In [1]: import numpy as np

In [2]: np.set_printoptions(suppress=True, linewidth=100)

In [3]: def rnd(a):
   ...:     return np.round(a, 3) + 0
   ...: 

In [4]: m1 = np.load("w.npy")

In [5]: m1
Out[5]: 
array([[-4, -1,  3,  4, -5,  5],
       [ 0, -1,  0,  5, -4, -1],
       [ 0,  0, -4, -3,  0, -3],
       [ 0,  0,  0, -5,  5,  1],
       [ 0,  0,  0,  0,  2, -4],
       [ 0,  0,  0,  0,  0,  5]])

In [6]: x = np.array([-6, 5, -3, 3, -7, 3])

In [7]: m1 @ x
Out[7]: array([ 72,  35,  -6, -47, -26,  15])

In [8]: print(m1 @ (2 * x))
[144  70 -12 -94 -52  30]

In [9]: E = np.load("mat.npy")

In [10]: print(E)
[[-1.  1.  1.  1.  1.]
 [ 1. -1.  1.  1.  1.]
 [ 1.  1. -1.  1.  1.]
 [ 1.  1.  1. -1.  1.]
 [ 1.  1.  1.  1. -1.]]

In [11]: # symmetric

In [12]: evals, evecs = np.linalg.eigh(E)

In [13]: np.abs(evecs[:, -1]).round(6).argmax()
Out[13]: np.int64(0)

In [14]: evals
Out[14]: array([-2., -2., -2., -2.,  3.])

In [15]: f, g = E[3], E[2]

In [16]: f @ f
Out[16]: np.float64(5.0)

In [17]: p = (f @ g) / (f @ f) * f

In [18]: np.linalg.matrix_rank(np.outer(f, g))
Out[18]: np.int64(1)

In [19]: g - p
Out[19]: array([ 0.8,  0.8, -1.2,  1.2,  0.8])

In [20]: data = np.loadtxt("case4.csv", delimiter=",")

In [21]: data
Out[21]: 
array([[0., 1., 0., 0.],
       [0., 2., 0., 0.],
       [0., 0., 0., 1.],
       [0., 0., 0., 2.]])

In [22]: # triangular: eigenvalues sit on the diagonal

In [23]: rank = np.linalg.matrix_rank(data)

In [24]: rank
Out[24]: np.int64(2)

In [25]: ns = np.linalg.svd(data)[2][rank:].T

In [26]: ns.shape
Out[26]: (4, 2)

In [27]: [int(np.linalg.matrix_rank(np.delete(data, i, axis=0))) for i in range(4)]
Out[27]: [2, 2, 2, 2]

In [28]: np.allclose(data @ ns, 0)
Out[28]: True

In [29]: left, sig, VT = np.linalg.svd(data)

In [30]: rnd(sig)
Out[30]: array([2.236, 2.236, 0.   , 0.   ])

In [31]: M2 = left[:, :2] @ np.diag(sig[:2]) @ VT[:2]

In [32]: rnd(np.linalg.norm(data - M2, 2)), sig[2]
Out[32]: (np.float64(0.0), np.float64(0.0))

In [33]: np.linalg.matrix_rank(M2)
Out[33]: np.int64(2)

In [34]: np.abs(data - M2).max()
Out[34]: np.float64(0.0)

In [35]: rnd(np.linalg.norm(data - M2) / np.linalg.norm(data))
Out[35]: np.float64(0.0)
